$ python3 -q
>>> import numpy as np
>>> np.set_printoptions(suppress=True, linewidth=140)
>>> E = np.array([[1, -1, -1, 1, 1, -1, -1, 1],
...     [1, 1, 1, 1, 1, 1, 1, 1],
...     [1, -1, 1, -1, 1, -1, 1, -1],
...     [1, -1, -1, 1, -1, 1, 1, -1]])
>>> f = np.array([-1, -3])
>>> np.convolve(E[0], f)
array([-1, -2,  4,  2, -4, -2,  4,  2, -3])
>>> np.correlate(E[0], E[1], "full")
array([ 1,  0, -1,  0,  1,  0, -1,  0, -1,  0,  1,  0, -1,  0,  1])
>>> np.cross(E[0, :3], E[1, :3])
array([ 0, -2,  2])
>>> np.array([np.convolve(row, f, "same") for row in E])
array([[-1, -2,  4,  2, -4, -2,  4,  2],
       [-1, -4, -4, -4, -4, -4, -4, -4],
       [-1, -2,  2, -2,  2, -2,  2, -2],
       [-1, -2,  4,  2, -2,  2, -4, -2]])
>>> rng = np.random.default_rng(3443)
>>> th = rng.uniform(0, 2 * np.pi, 22)
>>> q, _ = np.linalg.qr(np.array([[-0.1, 0.1], [1.2, 2.8], [0.7, 0.4], [1.0, -0.8]]))
>>> K = 3 * np.c_[np.cos(th), np.sin(th)] @ q.T
>>> K.round(2) + 0
array([[-0.2 ,  1.91,  1.25,  1.93],
       [-0.14, -2.74, -0.23,  1.2 ],
       [ 0.05, -2.78, -0.95, -0.62],
       [ 0.23,  2.14, -0.27, -2.07],
       [-0.29, -1.12,  0.76,  2.66],
       [ 0.19,  2.51, -0.01, -1.64],
       [-0.2 , -2.39,  0.1 ,  1.8 ],
       [ 0.06, -2.73, -0.99, -0.74],
       [-0.21, -2.37,  0.11,  1.82],
       [ 0.21, -1.78, -1.26, -2.05],
       [-0.26,  1.01,  1.25,  2.52],
       [-0.02,  2.86,  0.85,  0.31],
       [-0.3 , -0.6 ,  0.94,  2.77],
       [-0.25,  1.3 ,  1.27,  2.38],
       [-0.11, -2.84, -0.38,  0.88],
       [ 0.25,  1.86, -0.43, -2.3 ],
       [ 0.12, -2.46, -1.13, -1.28],
       [-0.3 ,  0.  ,  1.09,  2.78],
       [ 0.11, -2.55, -1.09, -1.12],
       [ 0.01,  2.9 ,  0.77,  0.08],
       [-0.21,  1.77,  1.26,  2.06],
       [-0.3 , -0.51,  0.96,  2.78]])
>>> Ac = K - K.mean(axis=0)
>>> evecs = np.linalg.svd(Ac)[2][:2]
>>> Y = Ac - Ac @ evecs.T @ evecs
>>> np.round(np.diag(evecs.T @ evecs), 2)
array([0.01, 0.95, 0.18, 0.86])
>>> np.round(Y.std(axis=0), 2) + 0
array([0., 0., 0., 0.])
>>> np.linalg.norm(Y, axis=1).round(6).argmax()
np.int64(0)
>>> M = np.load("block14.npy")
>>> M
array([[0, 0, 0, 0, 0, 1, 0, 0],
       [0, 0, 1, 0, 0, 0, 0, 0],
       [1, 0, 0, 0, 0, 0, 0, 0],
       [0, 1, 0, 0, 0, 0, 0, 0],
       [0, 0, 0, 1, 0, 0, 0, 0],
       [0, 0, 0, 0, 1, 0, 0, 0],
       [0, 0, 0, 0, 0, 0, 0, 1],
       [0, 0, 0, 0, 0, 0, 1, 0]])
>>> # 2 blocks once reordered
>>> Y = M / np.sqrt((M ** 2).mean(axis=1, keepdims=True))
>>> Y[6].round(2)
array([0.  , 0.  , 0.  , 0.  , 0.  , 0.  , 0.  , 2.83])
>>> np.linalg.matrix_rank(Y) == np.linalg.matrix_rank(M)
np.True_
>>> np.round(M - M.mean(axis=1, keepdims=True), 2)
array([[-0.12, -0.12, -0.12, -0.12, -0.12,  0.88, -0.12, -0.12],
       [-0.12, -0.12,  0.88, -0.12, -0.12, -0.12, -0.12, -0.12],
       [ 0.88, -0.12, -0.12, -0.12, -0.12, -0.12, -0.12, -0.12],
       [-0.12,  0.88, -0.12, -0.12, -0.12, -0.12, -0.12, -0.12],
       [-0.12, -0.12, -0.12,  0.88, -0.12, -0.12, -0.12, -0.12],
       [-0.12, -0.12, -0.12, -0.12,  0.88, -0.12, -0.12, -0.12],
       [-0.12, -0.12, -0.12, -0.12, -0.12, -0.12, -0.12,  0.88],
       [-0.12, -0.12, -0.12, -0.12, -0.12, -0.12,  0.88, -0.12]])
>>> np.round(np.linalg.norm(Y, axis=1), 2)
array([2.83, 2.83, 2.83, 2.83, 2.83, 2.83, 2.83, 2.83])
>>> labels = rng.permutation(8)
>>> labels
array([3, 5, 4, 1, 0, 6, 2, 7])
>>> Y = M[labels][:, labels]
>>> round(np.linalg.det(Y), 2), round(np.linalg.det(M[labels]), 2)
(np.float64(1.0), np.float64(1.0))
>>> f = np.array([4, 0, 4])
>>> np.round(np.cross(K[8, :3], K[6, :3]), 2) + 0
array([0.03, 0.  , 0.01])
>>> M.sum(axis=1)
array([1, 1, 1, 1, 1, 1, 1, 1])
>>> np.linalg.matrix_power(M, 2)
array([[0, 0, 0, 0, 1, 0, 0, 0],
       [1, 0, 0, 0, 0, 0, 0, 0],
       [0, 0, 0, 0, 0, 1, 0, 0],
       [0, 0, 1, 0, 0, 0, 0, 0],
       [0, 1, 0, 0, 0, 0, 0, 0],
       [0, 0, 0, 1, 0, 0, 0, 0],
       [0, 0, 0, 0, 0, 0, 1, 0],
       [0, 0, 0, 0, 0, 0, 0, 1]])
>>> p = np.eye(8)[7]
>>> for _ in range(6):
...     p = p @ M
...     print(p.round(2))
... 
[0. 0. 0. 0. 0. 0. 1. 0.]
[0. 0. 0. 0. 0. 0. 0. 1.]
[0. 0. 0. 0. 0. 0. 1. 0.]
[0. 0. 0. 0. 0. 0. 0. 1.]
[0. 0. 0. 0. 0. 0. 1. 0.]
[0. 0. 0. 0. 0. 0. 0. 1.]
>>> labels = rng.integers(0, 2, 3)
>>> X = (labels[:, None] == labels) * 2 + np.eye(3)
>>> X
array([[3., 0., 0.],
       [0., 3., 2.],
       [0., 2., 3.]])
>>> Y = X / np.linalg.norm(X, axis=1, keepdims=True)
>>> G = Y @ Y.T
>>> G.round(2)
array([[1.  , 0.  , 0.  ],
       [0.  , 1.  , 0.92],
       [0.  , 0.92, 1.  ]])
>>> np.argwhere(np.triu(np.abs(G) > 0.95, 1))
array([], shape=(0, 2), dtype=int64)
>>> np.round(np.linalg.norm(Y, axis=1), 2)
array([1., 1., 1.])
>>> (np.abs(G) > 0.9).astype(int)
array([[1, 0, 0],
       [0, 1, 1],
       [0, 1, 1]])
>>> G[2].round(2)
array([0.  , 0.92, 1.  ])
>>> np.round(np.degrees(np.arccos(np.clip(G[2, 1], -1, 1))), 2)
np.float64(22.62)
>>> Y = np.array([[-4, -5], [2, 5], [3, 0], [-2, -4], [4, 3], [-1, -5], [1, 4], [2, 2]])
>>> np.linalg.matrix_rank(E @ Y)
np.int64(2)
>>> E @ Y
array([[ -5,  -8],
       [  5,   0],
       [  3,   4],
       [-17, -20]])
>>> np.vstack([E, Y.T]).shape
(6, 8)
>>> np.einsum("ik,kj->ij", E, Y)
array([[ -5,  -8],
       [  5,   0],
       [  3,   4],
       [-17, -20]])
>>> (X - X.T) / 2
array([[0., 0., 0.],
       [0., 0., 0.],
       [0., 0., 0.]])
>>> round(float(np.linalg.det(X)), 2)
15.0
